% python3 -q
>>> import numpy as np
>>> import numpy.linalg as la
>>> np.set_printoptions(precision=2, suppress=True, linewidth=140)
>>> rnd = lambda a: np.round(a, 2) + 0
>>> arr = np.load("run5.npy")
>>> print(rnd(arr))
[[ 0.7   0.3  -0.18  0.18  0.42  0.42]
 [ 0.3   0.7   0.18 -0.18 -0.42 -0.42]
 [-0.18  0.18  0.89  0.11  0.25  0.25]
 [ 0.18 -0.18  0.11  0.89 -0.25 -0.25]
 [ 0.42 -0.42  0.25 -0.25  0.41 -0.59]
 [ 0.42 -0.42  0.25 -0.25 -0.59  0.41]]
>>> ev, vecs = la.eigh(arr)
>>> vec = np.array([3, 2, 2, 3, 2, 3])
>>> print(rnd(np.abs(arr).sum(axis=1).max()), np.abs(ev).max())
2.35 1.0
>>> print(rnd(vecs * np.abs(ev) @ vecs.T))
[[1. 0. 0. 0. 0. 0.]
 [0. 1. 0. 0. 0. 0.]
 [0. 0. 1. 0. 0. 0.]
 [0. 0. 0. 1. 0. 0.]
 [0. 0. 0. 0. 1. 0.]
 [0. 0. 0. 0. 0. 1.]]
>>> print(rnd(la.eigvalsh(arr[1:, 1:])))
[-0.7  1.   1.   1.   1. ]
>>> print(rnd(vec @ arr @ vec / (vec @ vec)), ev[0], ev[-1])
0.66 -1.0 1.0
>>> print(rnd(arr @ arr))
[[1. 0. 0. 0. 0. 0.]
 [0. 1. 0. 0. 0. 0.]
 [0. 0. 1. 0. 0. 0.]
 [0. 0. 0. 1. 0. 0.]
 [0. 0. 0. 0. 1. 0.]
 [0. 0. 0. 0. 0. 1.]]
>>> print(np.trace(arr))
4.0
>>> print(rnd(la.det(arr)))
-1.0
>>> print(rnd((arr + arr.T) / 2))
[[ 0.7   0.3  -0.18  0.18  0.42  0.42]
 [ 0.3   0.7   0.18 -0.18 -0.42 -0.42]
 [-0.18  0.18  0.89  0.11  0.25  0.25]
 [ 0.18 -0.18  0.11  0.89 -0.25 -0.25]
 [ 0.42 -0.42  0.25 -0.25  0.41 -0.59]
 [ 0.42 -0.42  0.25 -0.25 -0.59  0.41]]
>>> assert arr == arr.T
Traceback (most recent call last):
  File "<python-input-16>", line 1, in <module>
    assert arr == arr.T
           ^^^^^^^^^^^^
ValueError: The truth value of an array with more than one element is ambiguous. Use a.any() or a.all()
>>> print(np.allclose(arr, arr.T))
True
>>> print(rnd(np.abs(la.eigvals(arr)).max()))
1.0
>>> def softmax(z):
...     e = np.exp(z - z.max(axis=-1, keepdims=True))
...     return e / e.sum(axis=-1, keepdims=True)
... 
>>> print(rnd(softmax(arr).sum(axis=1)))
[1. 1. 1. 1. 1. 1.]
>>> print(rnd(softmax(arr[0])))
[0.24 0.16 0.1  0.14 0.18 0.18]
>>> S = arr @ arr.T / np.sqrt(6)
>>> print(rnd(softmax(S)))
[[0.23 0.15 0.15 0.15 0.15 0.15]
 [0.15 0.23 0.15 0.15 0.15 0.15]
 [0.15 0.15 0.23 0.15 0.15 0.15]
 [0.15 0.15 0.15 0.23 0.15 0.15]
 [0.15 0.15 0.15 0.15 0.23 0.15]
 [0.15 0.15 0.15 0.15 0.15 0.23]]
>>> print(rnd(softmax(S + np.triu(np.full(S.shape, -np.inf), 1))))
[[1.   0.   0.   0.   0.   0.  ]
 [0.4  0.6  0.   0.   0.   0.  ]
 [0.29 0.29 0.43 0.   0.   0.  ]
 [0.22 0.22 0.22 0.33 0.   0.  ]
 [0.18 0.18 0.18 0.18 0.27 0.  ]
 [0.15 0.15 0.15 0.15 0.15 0.23]]
>>> print(softmax(S).round(6).argmax(axis=1))
[0 1 2 3 4 5]
>>> ev, vecs = la.eigh(arr)
>>> print(rnd(la.eigvalsh(arr + -2 * np.eye(6))))
[-3. -1. -1. -1. -1. -1.]
>>> print(np.unique(ev.round(6) + 0, return_counts=True)[1])
[1 5]
>>> print(ev)
[-1.  1.  1.  1.  1.  1.]
>>> print(rnd(vecs @ np.diag(ev) @ vecs.T))
[[ 0.7   0.3  -0.18  0.18  0.42  0.42]
 [ 0.3   0.7   0.18 -0.18 -0.42 -0.42]
 [-0.18  0.18  0.89  0.11  0.25  0.25]
 [ 0.18 -0.18  0.11  0.89 -0.25 -0.25]
 [ 0.42 -0.42  0.25 -0.25  0.41 -0.59]
 [ 0.42 -0.42  0.25 -0.25 -0.59  0.41]]
>>> print(rnd(la.eigvalsh(arr @ arr)))
[1. 1. 1. 1. 1. 1.]
>>> J = np.load("a.npy")
>>> print(J)
[[-41  -3  -2   3  -1]
 [  5 -19  -1   2  -3]
 [  2  -5  85   2   2]
 [  1   1  -1 -44   2]
 [ -5  -4  -2   4  28]]
>>> rng = np.random.default_rng(1488)
>>> z = rng.permutation(6)
>>> print(z)
[1 5 3 4 0 2]
>>> other = arr[z][:, z]
>>> print(rnd(la.det(other)), rnd(la.det(arr[z])))
-1.0 1.0
>>> print(rnd(np.sort(np.abs(la.eigvals(other)))))
[1. 1. 1. 1. 1. 1.]
>>> print(rnd(other))
[[ 0.7  -0.42 -0.18 -0.42  0.3   0.18]
 [-0.42  0.41 -0.25 -0.59  0.42  0.25]
 [-0.18 -0.25  0.89 -0.25  0.18  0.11]
 [-0.42 -0.59 -0.25  0.41  0.42  0.25]
 [ 0.3   0.42  0.18  0.42  0.7  -0.18]
 [ 0.18  0.25  0.11  0.25 -0.18  0.89]]
>>> u = np.array([-2, -1, 0, 2, -1])
>>> other = J + np.outer(u, np.eye(5)[1])
>>> print(la.matrix_rank(other - J))
1
>>> print(la.matrix_rank(la.inv(other) - la.inv(J), tol=1e-8))
1
>>> Q, _ = la.qr(np.array([[-0.9, -2.5, -0.4, -1.9, 1.0],
...     [0.8, -1.0, 0.6, -0.3, 2.0],
...     [-1.4, 1.2, -1.0, -0.4, -2.4],
...     [-0.2, 1.2, 1.5, 0.9, -1.1],
...     [2.3, -1.6, -0.2, 0.3, -0.1],
...     [0.7, -1.0, -0.8, 1.1, 0.2],
...     [0.0, 0.9, -0.4, -1.0, 1.8],
...     [-0.3, -1.5, 0.4, -0.5, 1.5]]))
>>> E = Q @ Q.T
>>> print(rnd(E))
[[ 0.77  0.05  0.11 -0.2   0.03 -0.16 -0.12  0.28]
 [ 0.05  0.29 -0.37  0.02  0.08 -0.07  0.16  0.16]
 [ 0.11 -0.37  0.59 -0.12 -0.09 -0.1  -0.06 -0.23]
 [-0.2   0.02 -0.12  0.61 -0.1  -0.29 -0.3   0.02]
 [ 0.03  0.08 -0.09 -0.1   0.91 -0.05 -0.12 -0.2 ]
 [-0.16 -0.07 -0.1  -0.29 -0.05  0.77 -0.2   0.09]
 [-0.12  0.16 -0.06 -0.3  -0.12 -0.2   0.73 -0.11]
 [ 0.28  0.16 -0.23  0.02 -0.2   0.09 -0.11  0.34]]
>>> other = np.array([[-1, -1], [1, 2], [-1, -1], [-2, -2], [1, 2], [2, 2], [0, 2], [1, 2]])
>>> print(np.vstack([E, other.T]).shape)
(10, 8)
>>> print(rnd(np.einsum("ij,ij->i", E, E)))
[0.77 0.29 0.59 0.61 0.91 0.77 0.73 0.34]
>>> print(np.abs(np.diag(la.qr(E)[1])) > 1e-9)
[ True  True  True  True  True False False False]
>>> print(np.unique(E.round(6), axis=0).shape)
(8, 8)
>>> print(np.allclose(E[:-1].T @ la.lstsq(E[:-1].T, E[-1])[0], E[-1]))
True
>>> other = E / la.norm(E, axis=1, keepdims=True)
>>> C2 = other @ other.T
>>> print(rnd(C2[3]))
[-0.29  0.05 -0.19  1.   -0.13 -0.43 -0.45  0.05]
>>> print(np.argwhere(np.triu(np.abs(C2) > 0.95, 1)))
[]
>>> print((C2 - 2 * np.eye(8)).round(6).argmax(axis=1))
[7 7 0 1 1 7 1 0]
>>> F = np.load("mat.npy")
>>> print(F)
[[ 3  4  5  6  7]
 [ 8  9 10 11 12]
 [13 14 15 16 17]
 [18 19 20 21 22]]
>>> Uu, sigma, vt = la.svd(F)
>>> vecs = vt[:(sigma > 1e-8).sum()]
>>> vec = F[2] + 4 * F[3] + rng.integers(2) * np.eye(5)[4]
>>> print(vec)
[ 85.  90.  95. 100. 106.]
>>> print(rnd(np.diag(vecs.T @ vecs)))
[0.6 0.3 0.2 0.3 0.6]
>>> print(np.allclose(vecs.T @ vecs @ vec, vec))
False
>>> print(rnd(vecs.T @ vecs))
[[ 0.6  0.4  0.2  0.  -0.2]
 [ 0.4  0.3  0.2  0.1  0. ]
 [ 0.2  0.2  0.2  0.2  0.2]
 [ 0.   0.1  0.2  0.3  0.4]
 [-0.2  0.   0.2  0.4  0.6]]
>>> print(la.matrix_rank(np.vstack([F, vec])))
3
>>> r = la.matrix_rank(F)
>>> print(r)
2
>>> ns = la.svd(F)[2][r:].T
>>> print(np.allclose(F @ ns, 0))
True
>>> print(rnd(ns @ ns.T))
[[ 0.4 -0.4 -0.2  0.   0.2]
 [-0.4  0.7 -0.2 -0.1  0. ]
 [-0.2 -0.2  0.8 -0.2 -0.2]
 [ 0.  -0.1 -0.2  0.7 -0.4]
 [ 0.2  0.  -0.2 -0.4  0.4]]
>>> print(la.matrix_rank(F.T @ F), la.matrix_rank(F @ F.T))
2 2
>>> print(rnd(F @ ns))
[[0. 0. 0.]
 [0. 0. 0.]
 [0. 0. 0.]
 [0. 0. 0.]]
>>> other = np.array([[-2, 3], [1, -3], [1, 0], [3, -3], [0, 2]])
>>> print(F @ other)
[[ 21  -7]
 [ 36 -12]
 [ 51 -17]
 [ 66 -22]]
>>> feats = np.loadtxt("x.csv", delimiter=",")
>>> print(feats)
[[  2.66  -4.34   0.94  -5.09   2.05  -0.4    1.85]
 [  1.8    1.5   -0.92  -1.8   -0.04  -0.55  -0.64]
 [ -6.48  -0.06  -0.25   5.84  -4.87  -1.28  -2.13]
 [ -1.73   5.14   0.51   4.11  -2.21   2.23  -0.68]
 [  2.54   6.06   0.08  -2.93  -1.49   1.1   -0.89]
 [  0.71  -0.1   -0.42  -2.14  -0.13  -0.68   0.49]
 [  8.35   0.99   1.98 -12.09   0.27  -2.14   3.52]]
>>> Q, Rm = la.qr(feats)
>>> print(rnd(np.abs(np.diag(Rm))))
[11.49  9.22  1.92  3.31  1.27  0.81  0.87]
>>> print(rnd(Q.T @ Q))
[[1. 0. 0. 0. 0. 0. 0.]
 [0. 1. 0. 0. 0. 0. 0.]
 [0. 0. 1. 0. 0. 0. 0.]
 [0. 0. 0. 1. 0. 0. 0.]
 [0. 0. 0. 0. 1. 0. 0.]
 [0. 0. 0. 0. 0. 1. 0.]
 [0. 0. 0. 0. 0. 0. 1.]]
>>> print(rnd(Q))
[[-0.23  0.48 -0.27  0.11 -0.32 -0.72 -0.04]
 [-0.16 -0.15  0.6   0.13  0.57 -0.51  0.01]
 [ 0.56 -0.03 -0.33  0.69  0.27 -0.09 -0.11]
 [ 0.15 -0.57 -0.43 -0.35  0.07 -0.38  0.45]
 [-0.22 -0.64  0.1   0.32 -0.49 -0.11 -0.42]
 [-0.06  0.01  0.27  0.45 -0.33  0.09  0.78]
 [-0.73 -0.06 -0.44  0.27  0.38  0.22  0.08]]
>>> print(rnd(abs(Rm[0, 0])), rnd(la.norm(feats[:, 0])))
11.49 11.49
>>> print(np.trace(Q @ Q.T))
7.0
>>> print(np.allclose(Rm.T @ Rm, feats.T @ feats))
True
>>> T = np.stack([feats, 5 * feats, feats[::-1]])
>>> print(rnd(la.norm(T, axis=(1, 2))))
[ 23.1  115.49  23.1 ]
>>> print(la.matrix_rank(T))
[7 7 7]
>>> print(la.matrix_rank(T.reshape(3, -1)))
2
>>> print(rnd(np.einsum("bij,cij->bc", T, T)))
[[  533.53  2667.64   193.8 ]
 [ 2667.64 13338.22   968.99]
 [  193.8    968.99   533.53]]
>>> print(T.shape)
(3, 7, 7)
>>> vec = np.array([-5, -3, -9, -4, 5, -2, 6])
>>> target = feats @ vec
>>> beta, lr = np.zeros(7), 1 / la.norm(feats, 2) ** 2
>>> for i in range(10):
...     beta -= lr * feats.T @ (feats @ beta - target)
...     if i % 2 == 0: print(i, round(la.norm(feats @ beta - target), 2))
... 
0 47.64
2 28.8
4 19.2
6 14.77
8 12.89
>>> print(rnd(la.cond(feats)))
64.49
>>> print(rnd(beta))
[ 0.22 -5.27 -0.47 -1.24  2.45 -1.14  0.8 ]
>>> other = la.inv(feats)
>>> print(rnd(other))
[[ 0.49  1.31  0.09  0.65 -0.55 -0.62  0.11]
 [-0.54 -0.68 -0.13 -0.36  0.25  0.18  0.05]
 [-0.44 -1.03  0.02 -0.68  0.46 -0.99  0.18]
 [ 0.03  0.54  0.    0.32 -0.4  -0.36  0.09]
 [-0.78 -1.19 -0.28 -0.85  0.45 -0.01 -0.02]
 [ 0.87  0.63  0.05  0.68 -0.07  0.26 -0.23]
 [-0.05  0.01 -0.13  0.51 -0.48  0.89  0.09]]
>>> print(rnd(la.slogdet(feats)[0]))
1.0
>>> print((np.abs(other) > 1e-9).astype(int))
[[1 1 1 1 1 1 1]
 [1 1 1 1 1 1 1]
 [1 1 1 1 1 1 1]
 [1 1 1 1 1 1 1]
 [1 1 1 1 1 1 1]
 [1 1 1 1 1 1 1]
 [1 1 1 1 1 1 1]]
>>> print(rnd(la.inv(other)))
[[  2.66  -4.34   0.94  -5.09   2.05  -0.4    1.85]
 [  1.8    1.5   -0.92  -1.8   -0.04  -0.55  -0.64]
 [ -6.48  -0.06  -0.25   5.84  -4.87  -1.28  -2.13]
 [ -1.73   5.14   0.51   4.11  -2.21   2.23  -0.68]
 [  2.54   6.06   0.08  -2.93  -1.49   1.1   -0.89]
 [  0.71  -0.1   -0.42  -2.14  -0.13  -0.68   0.49]
 [  8.35   0.99   1.98 -12.09   0.27  -2.14   3.52]]
>>> K = np.eye(5, dtype=int)[rng.permutation(5)]
>>> print(K)
[[0 0 1 0 0]
 [1 0 0 0 0]
 [0 0 0 0 1]
 [0 0 0 1 0]
 [0 1 0 0 0]]
>>> # 2 groups of indices that never mix
>>> other = la.inv(K)
>>> print(rnd(la.slogdet(K)[0]))
-1.0
>>> print(other)
[[0. 1. 0. 0. 0.]
 [0. 0. 0. 0. 1.]
 [1. 0. 0. 0. 0.]
 [0. 0. 0. 1. 0.]
 [0. 0. 1. 0. 0.]]
>>> print((K - K.T) / 2)
[[ 0.  -0.5  0.5  0.   0. ]
 [ 0.5  0.   0.   0.  -0.5]
 [-0.5  0.   0.   0.   0.5]
 [ 0.   0.   0.   0.   0. ]
 [ 0.   0.5 -0.5  0.   0. ]]
>>> print(K @ K)
[[0 0 0 0 1]
 [0 0 1 0 0]
 [0 1 0 0 0]
 [0 0 0 1 0]
 [1 0 0 0 0]]
>>> print(la.matrix_power(K, 2))
[[0 0 0 0 1]
 [0 0 1 0 0]
 [0 1 0 0 0]
 [0 0 0 1 0]
 [1 0 0 0 0]]
>>> print(rnd(np.poly(K)))
[ 1. -1.  0.  0. -1.  1.]
>>> print(rnd(la.eigvals(K).sum().real))
1.0
>>> print(np.einsum("ii->", K))
1
>>> other = np.array([[0, 2], [1, 1], [3, 1], [0, 1], [1, 0]])
>>> print(other.T @ K.T)
[[3 0 1 0 1]
 [1 2 0 1 1]]
>>> print(la.matrix_rank(np.vstack([K, other.T])))
5
>>> print(np.vstack([K, other.T]).shape)
(7, 5)
>>> print(la.matrix_rank(K @ other))
2
>>> hat = np.triu(np.array([[2, 2, 0, -2, -1],
...     [-3, -3, 3, -2, 1],
...     [2, 0, 0, 3, 1],
...     [3, 3, 2, 0, 0],
...     [0, 0, -2, -3, -3]]), 1) + np.eye(5)
>>> other = hat @ K @ la.inv(hat)
>>> print(np.trace(other), np.trace(K))
1.0 1
>>> print(other)
[[  2.  -5.  16. -56.  -9.]
 [  1.  -1.   3. -11.   2.]
 [  0.   1.  -3.  14.   3.]
 [  0.   0.   0.   1.   0.]
 [  0.   1.  -3.  11.   2.]]
>>> print(rnd(la.det(other)))
-1.0
>>> print(la.matrix_rank(other))
5
>>> print(hat @ K - K @ hat)
[[ 2. -1.  0. -5. -1.]
 [ 0. -1.  0.  0.  4.]
 [ 0.  1.  0.  3.  0.]
 [ 0.  0.  0.  0.  0.]
 [ 0.  0. -3.  2. -1.]]
>>> mat = 0.9 ** np.abs(np.subtract.outer(np.arange(4), np.arange(4)))
>>> print(rnd(mat))
[[1.   0.9  0.81 0.73]
 [0.9  1.   0.9  0.81]
 [0.81 0.9  1.   0.9 ]
 [0.73 0.81 0.9  1.  ]]
>>> Lm = la.cholesky(mat)
>>> print(rnd(mat / np.sqrt(np.outer(np.diag(mat), np.diag(mat)))))
[[1.   0.9  0.81 0.73]
 [0.9  1.   0.9  0.81]
 [0.81 0.9  1.   0.9 ]
 [0.73 0.81 0.9  1.  ]]
>>> print(rnd(Lm))
[[1.   0.   0.   0.  ]
 [0.9  0.44 0.   0.  ]
 [0.81 0.39 0.44 0.  ]
 [0.73 0.35 0.39 0.44]]
